$ ipython --no-banner

In [1]: import numpy as np

In [2]: np.set_printoptions(suppress=True, linewidth=120)

In [3]: K = np.load("run8.npy")

In [4]: K
Out[4]: 
array([[ 0,  1, -2,  0,  3, -6],
       [-3,  3,  1, -9,  9,  3],
       [ 2,  2, -2,  6,  6, -6],
       [ 0,  1, -2,  0,  1, -2],
       [-3,  3,  1, -3,  3,  1],
       [ 2,  2, -2,  2,  2, -2]])

In [5]: rng = np.random.default_rng(78)

In [6]: labels = rng.permutation(6)

In [7]: labels
Out[7]: array([2, 0, 4, 1, 3, 5])

In [8]: B = K[labels][:, labels]

In [9]: np.diag(B)
Out[9]: array([-2,  0,  3,  3,  0, -2])

In [10]: round(float(np.linalg.det(B)), 2), np.round(np.linalg.det(K[labels]), 2)
Out[10]: (-3200.0, np.float64(-3200.0))

In [11]: np.trace(B)
Out[11]: np.int64(2)

In [12]: B
Out[12]: 
array([[-2,  2,  6,  2,  6, -6],
       [-2,  0,  3,  1,  0, -6],
       [ 1, -3,  3,  3, -3,  1],
       [ 1, -3,  9,  3, -9,  3],
       [-2,  0,  1,  1,  0, -2],
       [-2,  2,  2,  2,  2, -2]])

In [13]: labels = rng.permutation(6)

In [14]: B = K[:, labels] * rng.choice([-1, 1], 6)

In [15]: B
Out[15]: 
array([[ 0, -3, -1,  0,  2, -6],
       [-3, -9, -3,  9, -1,  3],
       [ 2, -6, -2, -6,  2, -6],
       [ 0, -1, -1,  0,  2, -2],
       [-3, -3, -3,  3, -1,  1],
       [ 2, -2, -2, -2,  2, -2]])

In [16]: left, _, VT = np.linalg.svd(K.T @ B)

In [17]: np.round(np.linalg.lstsq(K, B)[0], 2) + 0
Out[17]: 
array([[ 1.,  0.,  0.,  0.,  0.,  0.],
       [ 0.,  0., -1.,  0.,  0.,  0.],
       [ 0.,  0.,  0.,  0., -1.,  0.],
       [ 0.,  0.,  0., -1.,  0.,  0.],
       [ 0., -1.,  0.,  0.,  0.,  0.],
       [ 0.,  0.,  0.,  0.,  0.,  1.]])

In [18]: labels
Out[18]: array([0, 4, 1, 3, 2, 5])

In [19]: mat = np.loadtxt("arr.csv", delimiter=",")

In [20]: mat.round(2)
Out[20]: 
array([[ 0.18,  0.23, -0.25, -0.18],
       [ 0.23,  0.3 , -0.32, -0.23],
       [-0.25, -0.32,  0.35,  0.25],
       [-0.18, -0.23,  0.25,  0.18]])

In [21]: t3 = np.stack([mat, 4 * mat, mat[::-1]])

In [22]: np.round(np.linalg.det(t3), 2) + 0
Out[22]: array([0., 0., 0.])

In [23]: round(np.linalg.norm(mat, 2) / np.linalg.norm(mat), 2)
Out[23]: np.float64(1.0)

In [24]: np.linalg.cond(mat) > 100
Out[24]: np.True_

In [25]: left, s = np.linalg.svd(mat)
ValueError: too many values to unpack (expected 2)


In [26]: left, s, VT = np.linalg.svd(mat, full_matrices=False)

In [27]: left.shape, s.shape, VT.shape
Out[27]: ((4, 4), (4,), (4, 4))

In [28]: s.round(2) + 0
Out[28]: array([1., 0., 0., 0.])

In [29]: (s > 1e-8).sum()
Out[29]: np.int64(1)

In [30]: np.sqrt((s ** 2).sum()), round(np.linalg.norm(mat), 2)
Out[30]: (np.float64(1.0), np.float64(1.0))

In [31]: np.round(left.T @ mat @ VT.T, 2) + 0
Out[31]: 
array([[1., 0., 0., 0.],
       [0., 0., 0., 0.],
       [0., 0., 0., 0.],
       [0., 0., 0., 0.]])

In [32]: np.round(s / s[0], 2) + 0
Out[32]: array([1., 0., 0., 0.])

In [33]: np.allclose(left * s @ VT, mat)
Out[33]: True

In [34]: np.cumsum(s ** 2) / np.sum(s ** 2)
Out[34]: array([1., 1., 1., 1.])

In [35]: B = np.array([[1], [-2], [-2]])

In [36]: C = np.array([[2, 3]])

In [37]: F = B @ C + 0.1 * rng.normal(size=(3, 2))

In [38]: F.round(2)
Out[38]: 
array([[ 1.95,  3.05],
       [-3.91, -5.97],
       [-3.89, -5.83]])

In [39]: left, s, VT = np.linalg.svd(F)

In [40]: np.argmax(s[:-1] / (s[1:] + 1e-6)) + 1
Out[40]: np.int64(1)

In [41]: s.round(2)
Out[41]: array([10.64,  0.06])

In [42]: B = left[:, :1] @ np.diag(s[:1]) @ VT[:1]

In [43]: round(float(np.linalg.norm(F - B, 2)), 2), round(float(s[1]), 2)
Out[43]: (0.06, 0.06)

In [44]: np.linalg.matrix_rank(B)
Out[44]: np.int64(1)

In [45]: q, Rm = np.linalg.qr(F)

In [46]: np.trace(q @ q.T)
Out[46]: np.float64(2.0)

In [47]: np.round(q @ Rm, 2)
Out[47]: 
array([[ 1.95,  3.05],
       [-3.91, -5.97],
       [-3.89, -5.83]])

In [48]: np.allclose(Rm.T @ Rm, F.T @ F)
Out[48]: True

In [49]: round(float(abs(Rm[0, 0])), 2), np.round(np.linalg.norm(F[:, 0]), 2)
Out[49]: (5.85, np.float64(5.85))

In [50]: left, s, VT = np.linalg.svd(F, full_matrices=False)

In [51]: np.round(VT @ VT.T, 2) + 0
Out[51]: 
array([[1., 0.],
       [0., 1.]])

In [52]: np.round(left.T @ left, 2) + 0
Out[52]: 
array([[1., 0.],
       [0., 1.]])

In [53]: round(float(np.sqrt((s ** 2).sum())), 2), np.round(np.linalg.norm(F), 2)
Out[53]: (10.64, np.float64(10.64))

In [54]: np.abs(left[:, 0]).round(6).argmax()
Out[54]: np.int64(1)

In [55]: np.round(left.T @ F @ VT.T, 2) + 0
Out[55]: 
array([[10.64,  0.  ],
       [ 0.  ,  0.06]])

In [56]: left.shape, s.shape, VT.shape
Out[56]: ((3, 2), (2,), (2, 2))

In [57]: np.round(np.abs(np.linalg.svd(F)[2][-1]), 2)
Out[57]: array([0.84, 0.55])

In [58]: round(np.log10(np.linalg.cond(F)))
Out[58]: 2

In [59]: np.argsort(-np.linalg.norm(F, axis=0).round(6), kind="stable")[:3]
Out[59]: array([1, 0])

In [60]: np.linalg.cond(F) > 100
Out[60]: np.True_

In [61]: np.linalg.matrix_rank(F, rtol=0.1)
Out[61]: np.int64(1)

In [62]: round(float(np.linalg.norm(F, 2) / np.linalg.norm(F)), 2)
Out[62]: 1.0
